% python3 -q
>>> import numpy as np
>>> from numpy import linalg as LA
>>> np.set_printoptions(precision=1, suppress=True, linewidth=160, floatmode="fixed")
>>> def rd(a):
...     return np.round(a, 1) + 0
... 
>>> J = np.loadtxt("test3.csv", delimiter=",")
>>> J
array([[ 1.8,  0.4, -0.3, -0.2],
       [ 0.4,  0.6,  1.1, -0.2],
       [-0.3,  1.1, -1.4,  0.3],
       [-0.2, -0.2,  0.3,  1.0]])
>>> ang = np.radians(90)
>>> r_ = np.eye(4)
>>> r_[2, 2] = r_[3, 3] = np.cos(ang)
>>> r_[2, 3], r_[3, 2] = -np.sin(ang), np.sin(ang)
>>> rd(r_)
array([[ 1.0,  0.0,  0.0,  0.0],
       [ 0.0,  1.0,  0.0,  0.0],
       [ 0.0,  0.0,  0.0, -1.0],
       [ 0.0,  0.0,  1.0,  0.0]])
>>> B = J @ r_.T
>>> np.allclose(LA.norm(J, axis=1), LA.norm(B, axis=1))
True
>>> rd(LA.svd(J, compute_uv=False)), rd(LA.svd(B, compute_uv=False))
(array([2.0, 2.0, 1.0, 1.0]), array([2.0, 2.0, 1.0, 1.0]))
>>> rd(B)
array([[ 1.8,  0.4,  0.2, -0.3],
       [ 0.4,  0.6,  0.2,  1.1],
       [-0.3,  1.1, -0.3, -1.4],
       [-0.2, -0.2, -1.0,  0.3]])
>>> np.allclose(J @ J.T, B @ B.T)
True
>>> x = np.array([2, -2, -2, 2])
>>> y = J @ x
>>> rd(y)
array([ 3.0, -3.0,  0.6,  1.4])
>>> rd(LA.solve(J, y))
array([ 2.0, -2.0, -2.0,  2.0])
>>> Q, r_ = LA.qr(J)
>>> np.allclose(r_.T @ r_, J.T @ J)
True
>>> Q.shape, r_.shape
((4, 4), (4, 4))
>>> rd(np.abs(np.diag(r_)))
array([1.9, 1.3, 1.6, 1.0])
>>> rd(np.poly(J))
array([ 1.0, -2.0, -2.9,  7.8, -3.9])
>>> rd(LA.det(2 * J)), rd(LA.det(J))
(np.float64(-62.0), np.float64(-3.9))
>>> mat = np.load("arr.npy")
>>> mat
array([[0, 0, 0, 0],
       [0, 2, 1, 0],
       [0, 2, 2, 0],
       [0, 0, 0, 1]])
>>> [round(float(x), 1) for x in LA.svd(mat, compute_uv=False)[:3]]
[3.6, 1.0, 0.6]
>>> np.argsort(-LA.norm(mat, axis=0).round(6), kind="stable")[:3]
array([1, 2, 3])
>>> LA.matrix_rank(mat, rtol=0.1)
np.int64(3)
>>> rk = LA.matrix_rank(mat)
>>> rk
np.int64(3)
>>> ns = LA.svd(mat)[2][rk:].T
>>> ns @ ns.T
array([[1.0, 0.0, 0.0, 0.0],
       [0.0, 0.0, 0.0, 0.0],
       [0.0, 0.0, 0.0, 0.0],
       [0.0, 0.0, 0.0, 0.0]])
>>> np.allclose(mat @ ns, 0)
True
>>> LA.matrix_rank(mat.T @ mat), LA.matrix_rank(mat @ mat.T)
(np.int64(3), np.int64(3))
>>> mat @ ns
array([[0.0],
       [0.0],
       [0.0],
       [0.0]])
>>> W0 = np.load("data.npy")
>>> W0
array([[ 0,  0,  0,  0],
       [ 0,  0,  0,  0],
       [ 5,  4,  5,  0],
       [ 8,  6,  5,  8],
       [ 5,  4,  5,  0],
       [ 0,  0,  0,  0],
       [ 8,  5,  2, 16],
       [ 3,  2,  0,  8],
       [ 3,  2,  0,  8],
       [ 0,  0,  0,  0],
       [ 3,  3,  8,  9]])
>>> LA.cond(W0) > 100
np.False_
>>> [round(float(x), 1) for x in LA.svd(W0, compute_uv=False)[:3]]
[28.8, 11.2, 5.4]
>>> round(np.log10(LA.cond(W0)))
2
>>> rd(LA.norm(W0, 2) / LA.norm(W0))
np.float64(0.9)
>>> d = LA.norm(W0[:, None] - W0[None], axis=-1)
>>> d[9].round(6).argsort(kind="stable")[:4]
array([0, 1, 5, 9])
>>> x = np.array([-1, 2, -1, -1])
>>> y = W0 @ x
>>> rd(LA.lstsq(W0, y)[0])
array([-1.0,  2.0, -1.0, -1.0])
>>> rd(LA.pinv(W0) @ W0)
array([[1.0, 0.0, 0.0, 0.0],
       [0.0, 1.0, 0.0, 0.0],
       [0.0, 0.0, 1.0, 0.0],
       [0.0, 0.0, 0.0, 1.0]])
>>> rng = np.random.default_rng(104262)
>>> y = y + 0.3 * rng.normal(size=11)
>>> rd(y)
array([ -0.7,   0.0,  -2.3,  -8.8,  -2.2,   0.0, -15.8,  -7.3,  -6.7,   0.0, -13.8])
>>> c, *_ = LA.lstsq(W0, y)
>>> [round(float(LA.norm(LA.solve(W0.T @ W0 + lam * np.eye(4), W0.T @ y))), 2) for lam in (0, 1, 10, 100)]
[2.59, 1.25, 1.09, 0.79]
>>> rd(c)
array([-1.0,  1.9, -1.0, -1.0])
>>> m1 = np.array([[-2, -9, -6, 4, 3], [-2, 0, -4, 8, -1], [0, -9, -2, -4, 4]])
>>> m1
array([[-2, -9, -6,  4,  3],
       [-2,  0, -4,  8, -1],
       [ 0, -9, -2, -4,  4]])
>>> x = np.array([3, 1, 5, 7, 0])
>>> a = np.maximum(m1 @ x, 0)
>>> np.maximum(m1 @ x, 0) - np.maximum(-m1 @ x, 0)
array([-17,  30, -47])
>>> np.maximum(m1 @ (3 * x), 0)
array([ 0, 90,  0])
>>> rk = LA.matrix_rank(m1)
>>> rk
np.int64(2)
>>> ns = LA.svd(m1)[2][rk:].T
>>> [int(LA.matrix_rank(m1[:i])) for i in range(1, len(m1) + 1)]
[1, 2, 2]
>>> [int(LA.matrix_rank(np.delete(m1, i, axis=0))) for i in range(3)]
[2, 2, 2]
>>> LA.matrix_rank(m1.T @ m1), LA.matrix_rank(m1 @ m1.T)
(np.int64(2), np.int64(2))
>>> ns.shape
(5, 3)
>>> rd(ns @ ns.T)
array([[ 0.9, -0.1, -0.1,  0.2,  0.0],
       [-0.1,  0.2, -0.3, -0.1,  0.3],
       [-0.1, -0.3,  0.7,  0.3,  0.1],
       [ 0.2, -0.1,  0.3,  0.2,  0.1],
       [ 0.0,  0.3,  0.1,  0.1,  0.9]])
>>> [int(LA.matrix_rank(m1[:, :j + 1])) for j in range(5)]
[1, 2, 2, 2, 2]
>>> np.allclose(m1 @ ns, 0)
True
>>> data = np.array([[1.6, 0.2, 0.1, 0.8, 1.6, -0.9],
...     [-1.1, 1.1, -0.3, 1.4, 0.9, 0.4],
...     [-1.1, 0.0, 0.6, -1.0, 1.8, -0.9],
...     [-0.6, -1.0, 1.5, 1.3, 0.1, 0.7],
...     [-0.3, 0.1, 0.0, 0.9, -0.6, -1.8],
...     [-0.6, -1.4, -1.4, 0.8, -0.3, 0.1]])
>>> data
array([[ 1.6,  0.2,  0.1,  0.8,  1.6, -0.9],
       [-1.1,  1.1, -0.3,  1.4,  0.9,  0.4],
       [-1.1,  0.0,  0.6, -1.0,  1.8, -0.9],
       [-0.6, -1.0,  1.5,  1.3,  0.1,  0.7],
       [-0.3,  0.1,  0.0,  0.9, -0.6, -1.8],
       [-0.6, -1.4, -1.4,  0.8, -0.3,  0.1]])
>>> Q, r_ = LA.qr(data)
>>> rd(np.abs(np.diag(r_)))
array([2.4, 2.0, 2.2, 2.6, 2.4, 2.2])
>>> Q.shape, r_.shape
((6, 6), (6, 6))
>>> Q, V = LA.qr(data[:, :1])[0], LA.qr(data[:, 1:])[0]
>>> sig = LA.svd(Q.T @ V, compute_uv=False)
>>> rd(LA.norm(Q @ Q.T - V @ V.T, 2))
np.float64(1.0)
>>> x = np.array([2, -2, 1, -2, 0, 3])
>>> y = data @ x
>>> rd(y)
array([-1.4, -6.3, -2.3,  1.8, -8.0, -1.1])
>>> rd(LA.solve(data, 2 * y))
array([ 4.0, -4.0,  2.0, -4.0,  0.0,  6.0])
>>> rd(LA.solve(data, data[:, 0]))
array([1.0, 0.0, 0.0, 0.0, 0.0, 0.0])
>>> rd(LA.solve(data.T, data[4]))
array([0.0, 0.0, 0.0, 0.0, 1.0, 0.0])
>>> arr = np.load("dump.npy")
>>> arr
array([[6.0, 5.0, 5.0, 5.0, 5.0, 5.0],
       [5.0, 6.0, 5.0, 5.0, 5.0, 5.0],
       [5.0, 5.0, 6.0, 5.0, 5.0, 5.0],
       [5.0, 5.0, 5.0, 6.0, 5.0, 5.0],
       [5.0, 5.0, 5.0, 5.0, 6.0, 5.0],
       [5.0, 5.0, 5.0, 5.0, 5.0, 6.0]])
>>> w, V = LA.eigh(arr)
>>> rd(w)
array([ 1.0,  1.0,  1.0,  1.0,  1.0, 31.0])
>>> np.abs(V[:, -1]).round(6).argmax()
np.int64(0)
>>> rd(w.sum()), np.trace(arr)
(np.float64(36.0), np.float64(36.0))
>>> rd(LA.eigvalsh(arr + 3 * np.eye(6)))
array([ 4.0,  4.0,  4.0,  4.0,  4.0, 34.0])
>>> W = np.array([[9, 0, 0, 0], [0, 5, 0, 0], [8, 3, 1, 3], [6, 5, 3, 8], [9, 1, 8, 0]])
>>> c = np.array([3, -1, 0, 1])
>>> act = np.maximum(m1 @ W + c, 0)
>>> LA.matrix_rank(act)
np.int64(3)
>>> act
array([[ 0,  0, 30, 15],
       [ 0, 26, 12, 53],
       [ 0,  0, 18,  0]])
>>> W2 = np.array([[3, 0], [-3, 1], [-4, 0], [-4, 4]])
>>> (act @ W2).round(6).argmax(axis=1)
array([1, 1, 1])
>>> w, V = LA.eigh(arr)
>>> x = np.array([-3, 2, -4, 1, 0, 4])
>>> x @ arr @ x
np.float64(46.0)
>>> rd(V * np.abs(w) @ V.T)
array([[6.0, 5.0, 5.0, 5.0, 5.0, 5.0],
       [5.0, 6.0, 5.0, 5.0, 5.0, 5.0],
       [5.0, 5.0, 6.0, 5.0, 5.0, 5.0],
       [5.0, 5.0, 5.0, 6.0, 5.0, 5.0],
       [5.0, 5.0, 5.0, 5.0, 6.0, 5.0],
       [5.0, 5.0, 5.0, 5.0, 5.0, 6.0]])
>>> rd(LA.eigvalsh(arr[1:, 1:]))
array([ 1.0,  1.0,  1.0,  1.0, 26.0])
>>> np.abs(arr).sum(axis=1).max(), rd(np.abs(w).max())
(np.float64(31.0), np.float64(31.0))
>>> (np.sign(V[:, -1].round(6)) == np.sign(V[0, -1].round(6))).astype(int)
array([1, 1, 1, 1, 1, 1])
>>> x = np.array([1, -1, 0, -3, 0, -3])
>>> y = arr @ x
>>> y
array([-29.0, -31.0, -30.0, -33.0, -30.0, -33.0])
>>> rd(LA.solve(arr, arr[:, 2]))
array([0.0, 0.0, 1.0, 0.0, 0.0, 0.0])
>>> rd(LA.solve(arr, -3 * y))
array([-3.0,  3.0,  0.0,  9.0,  0.0,  9.0])
>>> F = np.load("m.npy")
>>> F
array([[1, 2, 2, 1],
       [0, 0, 0, 0],
       [2, 5, 4, 2],
       [2, 6, 5, 3],
       [3, 0, 0, 3],
       [1, 2, 2, 1],
       [0, 0, 0, 0],
       [3, 8, 7, 4],
       [0, 0, 0, 0],
       [3, 0, 0, 3],
       [1, 3, 2, 1],
       [0, 0, 0, 0],
       [2, 5, 5, 3],
       [0, 0, 0, 0],
       [1, 3, 2, 1],
       [0, 0, 0, 0],
       [0, 0, 0, 0],
       [4, 3, 3, 5],
       [3, 0, 0, 3],
       [3, 8, 7, 4],
       [1, 3, 2, 1]])
>>> W2 = F[[14, 3]].astype(float)
>>> for _ in range(4):
...     idx = LA.norm(F[:, None] - W2, axis=-1).argmin(axis=1)
...     W2 = np.array([F[idx == j].mean(axis=0) for j in range(2)])
... 
>>> idx
array([0, 0, 1, 1, 0, 0, 0, 1, 0, 0, 0, 0, 1, 0, 0, 0, 0, 1, 0, 1, 0])
>>> rd(W2[1] - W2[0])
array([1.7, 5.0, 4.5, 2.6])
>>> np.bincount(idx)
array([15,  6])
>>> rd(W2)
array([[0.9, 0.9, 0.7, 0.9],
       [2.7, 5.8, 5.2, 3.5]])
>>> ang = np.radians(72)
>>> r_ = np.eye(4)
>>> r_[1, 1] = r_[3, 3] = np.cos(ang)
>>> r_[1, 3], r_[3, 1] = -np.sin(ang), np.sin(ang)
>>> rd(r_)
array([[ 1.0,  0.0,  0.0,  0.0],
       [ 0.0,  0.3,  0.0, -1.0],
       [ 0.0,  0.0,  1.0,  0.0],
       [ 0.0,  1.0,  0.0,  0.3]])
>>> B = F @ r_.T
>>> np.allclose(F @ F.T, B @ B.T)
True
>>> rd(B)
array([[ 1.0, -0.3,  2.0,  2.2],
       [ 0.0,  0.0,  0.0,  0.0],
       [ 2.0, -0.4,  4.0,  5.4],
       [ 2.0, -1.0,  5.0,  6.6],
       [ 3.0, -2.9,  0.0,  0.9],
       [ 1.0, -0.3,  2.0,  2.2],
       [ 0.0,  0.0,  0.0,  0.0],
       [ 3.0, -1.3,  7.0,  8.8],
       [ 0.0,  0.0,  0.0,  0.0],
       [ 3.0, -2.9,  0.0,  0.9],
       [ 1.0,  0.0,  2.0,  3.2],
       [ 0.0,  0.0,  0.0,  0.0],
       [ 2.0, -1.3,  5.0,  5.7],
       [ 0.0,  0.0,  0.0,  0.0],
       [ 1.0,  0.0,  2.0,  3.2],
       [ 0.0,  0.0,  0.0,  0.0],
       [ 0.0,  0.0,  0.0,  0.0],
       [ 4.0, -3.8,  3.0,  4.4],
       [ 3.0, -2.9,  0.0,  0.9],
       [ 3.0, -1.3,  7.0,  8.8],
       [ 1.0,  0.0,  2.0,  3.2]])
>>> rd(LA.svd(F, compute_uv=False)), rd(LA.svd(B, compute_uv=False))
(array([24.1,  7.5,  1.2,  0.5]), array([24.1,  7.5,  1.2,  0.5]))
>>> Ac = (B - B.mean(axis=0)) / B.std(axis=0)
>>> rd(Ac.std(axis=0))
array([1.0, 1.0, 1.0, 1.0])
>>> np.argwhere(np.abs(Ac) > 2)
array([[ 7,  2],
       [ 7,  3],
       [17,  1],
       [19,  2],
       [19,  3]])
>>> c = LA.lstsq(np.delete(Ac, 1, axis=1), Ac[:, 1])[0]
>>> rd(c)
array([-1.3, -1.0,  1.5])
>>> np.abs(c).argmax()
np.int64(2)
>>> E = np.load("layer6.npy")
>>> E
array([[ 2.0, -4.0,  0.0,  0.0],
       [ 3.0, -4.0,  0.0,  0.0],
       [ 0.0,  0.0,  2.0,  2.0],
       [ 0.0,  0.0, -2.0, -3.0]])
>>> x = np.array([-2, 1, -1, -3])
>>> a = np.maximum(E @ x, 0)
>>> np.flatnonzero(a > 1e-9)
array([3])
>>> rd(np.tanh(E @ x))
array([-1.0, -1.0, -1.0,  1.0])
